>>> import numpy as np
>>> from numpy import linalg as LA
>>> np.set_printoptions(precision=2, suppress=True, linewidth=100, floatmode="fixed")
>>> def tidy(a):
...     return np.round(a, 2) + 0
... 
>>> K = np.loadtxt("test18.csv", delimiter=",")
>>> K
array([[0.00, 0.00, 0.00, 1.00, 0.00, 0.00, 0.00],
       [0.00, 0.00, 0.00, 1.00, 0.00, 0.00, 0.00],
       [0.00, 0.00, 0.00, 0.00, 0.00, 1.00, 1.00],
       [1.00, 1.00, 0.00, 0.00, 1.00, 0.00, 0.00],
       [0.00, 0.00, 0.00, 1.00, 0.00, 0.00, 0.00],
       [0.00, 0.00, 1.00, 0.00, 0.00, 0.00, 1.00],
       [0.00, 0.00, 1.00, 0.00, 0.00, 1.00, 0.00]])
>>> Uu, s, Vh = LA.svd(K)
>>> evecs = Vh[:(s > 1e-8).sum()]
>>> rng = np.random.default_rng(615848)
>>> vec = K[4] + 3 * K[2] + rng.integers(2) * np.eye(7)[3]
>>> vec
array([0.00, 0.00, 0.00, 2.00, 0.00, 3.00, 3.00])
>>> tidy(evecs.T @ evecs)
array([[0.33, 0.33, 0.00, 0.00, 0.33, 0.00, 0.00],
       [0.33, 0.33, 0.00, 0.00, 0.33, 0.00, 0.00],
       [0.00, 0.00, 1.00, 0.00, 0.00, 0.00, 0.00],
       [0.00, 0.00, 0.00, 1.00, 0.00, 0.00, 0.00],
       [0.33, 0.33, 0.00, 0.00, 0.33, 0.00, 0.00],
       [0.00, 0.00, 0.00, 0.00, 0.00, 1.00, 0.00],
       [0.00, 0.00, 0.00, 0.00, 0.00, 0.00, 1.00]])
>>> tidy(LA.norm(vec - evecs.T @ evecs @ vec))
np.float64(0.0)
>>> arr = np.array([[3.0, -2.0, -3.0, -1.0],
...     [-2.0, 6.0, 6.0, 2.0],
...     [3.0, -2.0, -3.0, -1.0],
...     [-1.0, -6.0, -5.0, -1.0]])
>>> rk = LA.matrix_rank(arr)
>>> print(rk)
3
>>> ns = LA.svd(arr)[2][rk:].T
>>> tidy(ns @ ns.T)
array([[ 0.10, -0.20,  0.20,  0.10],
       [-0.20,  0.40, -0.40, -0.20],
       [ 0.20, -0.40,  0.40,  0.20],
       [ 0.10, -0.20,  0.20,  0.10]])
>>> print([int(LA.matrix_rank(arr[:, :j + 1])) for j in range(4)])
[1, 2, 3, 3]
>>> tidy(ns[:, 0] / ns[np.abs(ns[:, 0]).round(6).argmax(), 0])
array([-0.50,  1.00, -1.00, -0.50])
>>> [int(LA.matrix_rank(arr[:i])) for i in range(1, len(arr) + 1)]
[1, 2, 2, 3]
>>> ns.shape
(4, 1)
>>> [int(LA.matrix_rank(np.delete(arr, i, axis=0))) for i in range(4)]
[3, 2, 3, 2]
>>> LA.matrix_rank(arr.T @ arr), LA.matrix_rank(arr @ arr.T)
(np.int64(3), np.int64(3))
>>> print(tidy(LA.det(2 * arr)), tidy(LA.det(arr)))
0.0 0.0
>>> np.einsum("ii->", arr)
np.float64(5.0)
>>> tidy(LA.det(arr.T))
np.float64(0.0)
>>> tidy(LA.det(arr[::-1]))
np.float64(0.0)
>>> np.einsum("ij,ji->", arr, arr)
np.float64(9.0)
>>> print(np.unique(arr.round(6), axis=0).shape)
(3, 4)
>>> LA.lstsq(arr[:-1].T, arr[-1])[2]
np.int32(2)
>>> s = 10 * 0.7 ** np.arange(4)
>>> Q, _ = LA.qr(np.array([[-1.6, 0.4, 0.8, -1.2],
...     [0.1, -0.7, 0.6, -0.1],
...     [0.6, -1.0, 0.8, -0.9],
...     [0.8, -0.8, -0.1, -0.9]]))
>>> E = rng.normal(size=(10, 4)) * s @ Q
>>> print(tidy(E))
[[-15.57  -5.17   9.10  -0.69]
 [ -0.64  -2.88  -2.68 -12.19]
 [ 14.63  10.98  -1.54  -6.71]
 [  9.26  -7.85   1.28 -11.61]
 [ 12.73   8.72  -4.16  -6.24]
 [  5.06   4.80  -3.09   1.52]
 [ -5.24   1.56  -1.16   3.96]
 [  1.69   0.33  -1.55   4.00]
 [ -6.15  -1.11   0.41  -0.10]
 [ -7.08  -3.37   2.83   0.15]]
>>> np.unravel_index(np.abs(E).argmax(), E.shape)
(np.int64(0), np.int64(0))
>>> print(LA.matrix_rank(E))
4
>>> tidy(E.sum(axis=1))
array([-12.34, -18.39,  17.37,  -8.92,  11.04,   8.30,  -0.88,   4.47,  -6.94,  -7.47])
>>> print(np.count_nonzero(E))
40
>>> E[10]
Traceback (most recent call last):
  File "<python-input-39>", line 1, in <module>
    E[10]
    ~^^^^
IndexError: index 10 is out of bounds for axis 0 with size 10
>>> Ac = (E - E.mean(axis=0)) / E.std(axis=0)
>>> np.argwhere(np.abs(Ac) > 2)
array([[0, 2]])
>>> beta = LA.lstsq(np.delete(Ac, 0, axis=1), Ac[:, 0])[0]
>>> print(tidy(1 - np.var(Ac[:, 0] - np.delete(Ac, 0, axis=1) @ beta)))
0.75
>>> np.abs(beta).argmax()
np.int64(2)
>>> data = np.load("mat.npy")
>>> print(data)
[[-1 -1 -1 -1 -1 -1]
 [-1 -1 -1 -1 -1 -1]
 [-2  1 -2  1 -2  1]
 [-1 -1 -1 -1 -1 -1]
 [-1 -1 -1 -1 -1 -1]
 [-2  1 -2  1 -2  1]]
>>> # rows 0 and 1 are equal
>>> Uu, s, Vh = LA.svd(data)
>>> print(np.argmax(s[:-1] / (s[1:] + 1e-6)) + 1)
2
>>> A2 = Uu[:, :2] @ np.diag(s[:2]) @ Vh[:2]
>>> print(tidy(A2))
[[-1.00 -1.00 -1.00 -1.00 -1.00 -1.00]
 [-1.00 -1.00 -1.00 -1.00 -1.00 -1.00]
 [-2.00  1.00 -2.00  1.00 -2.00  1.00]
 [-1.00 -1.00 -1.00 -1.00 -1.00 -1.00]
 [-1.00 -1.00 -1.00 -1.00 -1.00 -1.00]
 [-2.00  1.00 -2.00  1.00 -2.00  1.00]]
>>> tidy(LA.norm(data - A2, 2)), tidy(s[2])
(np.float64(0.0), np.float64(0.0))
>>> print(LA.matrix_rank(A2))
2
